>>> import numpy as np
>>> import numpy.linalg as la
>>> np.set_printoptions(precision=4, suppress=True, linewidth=140)
>>> arr = np.load("out11.npy")
>>> arr
array([[-2, -3, -3,  9],
       [ 1, -3, -4, -8],
       [ 6,  0,  3, -4],
       [ 3,  1,  9, -9],
       [-5,  1,  9, -3]])
>>> P = arr @ la.solve(arr.T @ arr, arr.T)
>>> np.diag(P)
array([0.9755, 0.993 , 0.6273, 0.5853, 0.8189])
>>> np.round(la.eigvalsh(P), 4) + 0
array([0., 1., 1., 1., 1.])
>>> la.matrix_rank(np.eye(5) - P)
np.int64(1)
>>> P
array([[ 0.9755,  0.0131,  0.0955, -0.1008,  0.0666],
       [ 0.0131,  0.993 , -0.0511,  0.0539, -0.0356],
       [ 0.0955, -0.0511,  0.6273,  0.3932, -0.2598],
       [-0.1008,  0.0539,  0.3932,  0.5853,  0.274 ],
       [ 0.0666, -0.0356, -0.2598,  0.274 ,  0.8189]])
>>> np.round((np.eye(5) - P) @ arr, 4) + 0
array([[0., 0., 0., 0.],
       [0., 0., 0., 0.],
       [0., 0., 0., 0.],
       [0., 0., 0., 0.],
       [0., 0., 0., 0.]])
>>> np.trace(P)
np.float64(4.0)
>>> round(float(np.trace(la.pinv(P) @ P)), 4)
4.0
>>> la.lstsq(P[:-1].T, P[-1])[2]
np.int32(4)
>>> np.unique(P.round(6), axis=0).shape
(5, 5)
>>> w1 = np.array([[-1, -2, 2], [1, 1, 1], [-3, -3, -2], [3, -3, -3]])
>>> c = np.array([-2, 3, 0])
>>> act = np.maximum(arr @ w1 + c, 0)
>>> (act > 0).mean(axis=0)
array([0.2, 0.2, 0.6])
>>> (act > 0).astype(int)
array([[1, 0, 0],
       [0, 1, 1],
       [0, 0, 1],
       [0, 0, 1],
       [0, 0, 0]])
>>> la.matrix_rank(act)
np.int64(3)
>>> cent = np.array([[-2, 3], [2, -1], [0, -3]])
>>> act @ cent
array([[ -66,   99],
       [  68, -127],
       [   0,  -54],
       [   0,  -48],
       [   0,    0]])
>>> w1 @ cent
array([[ -2,  -7],
       [  0,  -1],
       [  0,   0],
       [-12,  21]])
>>> (act @ cent).round(6).argmax(axis=1)
array([1, 0, 0, 0, 0])
